$ python3 -q
>>> import numpy as np
>>> np.set_printoptions(precision=1, suppress=True, linewidth=200, floatmode="fixed")
>>> data = np.array([[-1.7, 1.2, 2.7, 1.5],
...     [0.0, -0.8, 0.3, -0.1],
...     [-0.2, -1.7, -0.6, -0.6],
...     [-0.5, 0.7, 3.3, -0.5]])
>>> np.round(data @ data, 1) + 0
array([[ 1.6, -6.5, -0.9, -5.0],
       [ 0.0,  0.1, -0.8,  0.0],
       [ 0.8,  1.7, -2.7,  0.5],
       [ 0.4, -7.1, -4.8, -2.6]])
>>> (data - data.T) / 2
array([[ 0.0,  0.6,  1.5,  1.0],
       [-0.6,  0.0,  1.0, -0.4],
       [-1.5, -1.0,  0.0, -1.9],
       [-1.0,  0.4,  1.9,  0.0]])
>>> mat = np.array([[0, 1, 0, 0], [1, 0, 0, 0], [0, 0, 0, 1], [0, 0, 1, 0]])
>>> mat
array([[0, 1, 0, 0],
       [1, 0, 0, 0],
       [0, 0, 0, 1],
       [0, 0, 1, 0]])
>>> mat @ mat
array([[1, 0, 0, 0],
       [0, 1, 0, 0],
       [0, 0, 1, 0],
       [0, 0, 0, 1]])
>>> mat.sum(axis=0)
array([1, 1, 1, 1])
>>> np.trace(mat @ mat @ mat) // 6
np.int64(0)
>>> print(np.argwhere(np.triu(mat)))
[[0 1]
 [2 3]]
>>> Lm = np.diag(mat.sum(axis=1)) - mat
>>> (np.linalg.eigvalsh(Lm) < 1e-8).sum()
np.int64(2)
>>> Lm
array([[ 1, -1,  0,  0],
       [-1,  1,  0,  0],
       [ 0,  0,  1, -1],
       [ 0,  0, -1,  1]])
>>> Lm @ np.ones(4)
array([0.0, 0.0, 0.0, 0.0])
>>> np.linalg.eigvalsh(Lm)
array([0.0, 0.0, 2.0, 2.0])
>>> round(np.linalg.det(Lm[1:, 1:]))
0
>>> np.linalg.lstsq(Lm[:-1].T, Lm[-1])[2]
np.int32(2)
>>> Lm @ np.linalg.pinv(Lm) @ Lm
array([[ 1.0, -1.0,  0.0,  0.0],
       [-1.0,  1.0,  0.0,  0.0],
       [ 0.0,  0.0,  1.0, -1.0],
       [ 0.0,  0.0, -1.0,  1.0]])
>>> try:
...     np.linalg.inv(Lm)
... except np.linalg.LinAlgError as e:
...     print(e)
... 
Singular matrix
>>> print(round(float(np.trace(np.linalg.pinv(Lm) @ Lm)), 1))
2.0
>>> print(np.allclose(Lm[:-1].T @ np.linalg.lstsq(Lm[:-1].T, Lm[-1])[0], Lm[-1]))
True
>>> np.unique(Lm.round(6), axis=0).shape
(4, 4)
>>> np.linalg.matrix_power(mat, 100)
array([[1, 0, 0, 0],
       [0, 1, 0, 0],
       [0, 0, 1, 0],
       [0, 0, 0, 1]])
>>> mat.sum(axis=1)
array([1, 1, 1, 1])
>>> print(np.linalg.matrix_power(mat, 2))
[[1 0 0 0]
 [0 1 0 0]
 [0 0 1 0]
 [0 0 0 1]]
>>> np.sort(np.abs(np.linalg.eigvals(mat)))[::-1]
array([1.0, 1.0, 1.0, 1.0])
>>> p = np.eye(4)[0]
>>> for _ in range(7):
...     p = p @ mat
...     print(p.round(1))
... 
[0.0 1.0 0.0 0.0]
[1.0 0.0 0.0 0.0]
[0.0 1.0 0.0 0.0]
[1.0 0.0 0.0 0.0]
[0.0 1.0 0.0 0.0]
[1.0 0.0 0.0 0.0]
[0.0 1.0 0.0 0.0]
>>> feats = np.load("dump.npy")
>>> feats
array([[-3.0,  1.0,  0.0,  0.0],
       [ 0.0, -3.0,  1.0,  0.0],
       [ 0.0,  0.0, -3.0,  1.0],
       [ 0.0,  0.0,  0.0, -3.0]])
>>> [int(np.linalg.matrix_rank(np.linalg.matrix_power(feats, p))) for p in range(1, 5)]
[4, 4, 4, 4]
>>> np.linalg.matrix_rank(feats - feats[0, 0] * np.eye(4))
np.int64(3)
>>> f = np.array([4, -3, -1])
>>> np.convolve(feats[0], f)
array([-12.0,  13.0,   0.0,  -1.0,   0.0,   0.0])
>>> np.array([np.convolve(row, f, "same") for row in feats])
array([[ 13.0,   0.0,  -1.0,   0.0],
       [-12.0,  13.0,   0.0,  -1.0],
       [  0.0, -12.0,  13.0,   0.0],
       [  0.0,   0.0, -12.0,   9.0]])
>>> print(np.polyval(f, feats[0]))
[44.0  0.0 -1.0 -1.0]
>>> M = np.load("mat.npy")
>>> M
array([[8, 3, 4, 0],
       [3, 1, 5, 4],
       [0, 3, 3, 8],
       [3, 6, 5, 7]])
>>> def softmax(z):
...     e = np.exp(z - z.max(axis=-1, keepdims=True))
...     return e / e.sum(axis=-1, keepdims=True)
... 
>>> print(softmax(M).sum(axis=1))
[1.0 1.0 1.0 1.0]
>>> print(np.round(softmax(10 * M[0]), 1) + 0)
[1.0 0.0 0.0 0.0]
>>> np.round(softmax(M[0]), 1) + 0
array([1.0, 0.0, 0.0, 0.0])
>>> np.round(softmax(M[0] + -2), 1) + 0
array([1.0, 0.0, 0.0, 0.0])
>>> scores = M @ M.T / np.sqrt(4)
>>> np.round(softmax(scores + np.triu(np.full(scores.shape, -np.inf), 1)), 1) + 0
array([[1.0, 0.0, 0.0, 0.0],
       [0.1, 0.9, 0.0, 0.0],
       [0.0, 0.0, 1.0, 0.0],
       [0.0, 0.0, 0.0, 1.0]])
>>> softmax(scores).round(6).argmax(axis=1)
array([0, 3, 3, 3])
>>> np.round(softmax(scores), 1) + 0
array([[1.0, 0.0, 0.0, 0.0],
       [0.0, 0.0, 0.0, 1.0],
       [0.0, 0.0, 0.0, 1.0],
       [0.0, 0.0, 0.0, 1.0]])
>>> rng = np.random.default_rng(41434)
>>> labels = rng.permutation(4)
>>> labels
array([2, 0, 3, 1])
>>> M2 = M[labels][:, labels]
>>> print(np.sort(np.abs(np.linalg.eigvals(M2))))
[ 2.0  2.0  5.8 16.2]
>>> M2 = M / np.linalg.norm(M, axis=1, keepdims=True)
>>> gram = M2 @ M2.T
>>> (np.abs(gram) > 0.9).astype(int)
array([[1, 0, 0, 0],
       [0, 1, 0, 0],
       [0, 0, 1, 1],
       [0, 0, 1, 1]])
>>> print(np.argwhere(np.triu(np.abs(gram) > 0.95, 1)))
[]
>>> (gram - 2 * np.eye(4)).round(6).argmax(axis=1)
array([1, 3, 3, 2])
